$ python -q
>>> import numpy as np
>>> import numpy.linalg as la
>>> np.set_printoptions(suppress=True, linewidth=160)
>>> rnd = lambda a: np.round(a, 2) + 0
>>> A = np.load("arr.npy")
>>> A
array([[ 2,  3,  4,  5,  6,  7],
       [ 8,  9, 10, 11, 12, 13],
       [14, 15, 16, 17, 18, 19],
       [20, 21, 22, 23, 24, 25],
       [26, 27, 28, 29, 30, 31],
       [32, 33, 34, 35, 36, 37],
       [38, 39, 40, 41, 42, 43],
       [44, 45, 46, 47, 48, 49]])
>>> x = np.array([0, -4, 3, 0, -1, -4])
>>> np.sign((A @ x).round(6))
array([-1, -1, -1, -1, -1, -1, -1, -1])
>>> (A @ x).argmax()
np.int64(0)
>>> la.norm(A @ x) <= la.norm(A, 2) * la.norm(x) + 1e-9
np.True_
>>> U, sigma, vt = la.svd(A)
>>> rnd(sigma)
array([200.98,   5.61,   0.  ,   0.  ,   0.  ,   0.  ])
>>> np.argmax(sigma[:-1] / (sigma[1:] + 1e-6)) + 1
np.int64(2)
>>> Y = U[:, :2] @ np.diag(sigma[:2]) @ vt[:2]
>>> rnd(la.norm(A - Y) / la.norm(A))
np.float64(0.0)
>>> rnd(la.norm(A - Y, 2)), rnd(sigma[2])
(np.float64(0.0), np.float64(0.0))
>>> def softmax(z):
...     e = np.exp(z - z.max(axis=-1, keepdims=True))
...     return e / e.sum(axis=-1, keepdims=True)
... 
>>> rnd(softmax(A[0] + -1))
array([0.  , 0.01, 0.03, 0.09, 0.23, 0.63])
>>> rnd(softmax(10 * A[0]))
array([0., 0., 0., 0., 0., 1.])
>>> S = A @ A.T / np.sqrt(6)
>>> softmax(S).round(6).argmax(axis=1)
array([7, 7, 7, 7, 7, 7, 7, 7])
>>> rnd(softmax(S))
array([[0., 0., 0., 0., 0., 0., 0., 1.],
       [0., 0., 0., 0., 0., 0., 0., 1.],
       [0., 0., 0., 0., 0., 0., 0., 1.],
       [0., 0., 0., 0., 0., 0., 0., 1.],
       [0., 0., 0., 0., 0., 0., 0., 1.],
       [0., 0., 0., 0., 0., 0., 0., 1.],
       [0., 0., 0., 0., 0., 0., 0., 1.],
       [0., 0., 0., 0., 0., 0., 0., 1.]])
>>> rnd(softmax(S + np.triu(np.full(S.shape, -np.inf), 1)))
array([[1., 0., 0., 0., 0., 0., 0., 0.],
       [0., 1., 0., 0., 0., 0., 0., 0.],
       [0., 0., 1., 0., 0., 0., 0., 0.],
       [0., 0., 0., 1., 0., 0., 0., 0.],
       [0., 0., 0., 0., 1., 0., 0., 0.],
       [0., 0., 0., 0., 0., 1., 0., 0.],
       [0., 0., 0., 0., 0., 0., 1., 0.],
       [0., 0., 0., 0., 0., 0., 0., 1.]])
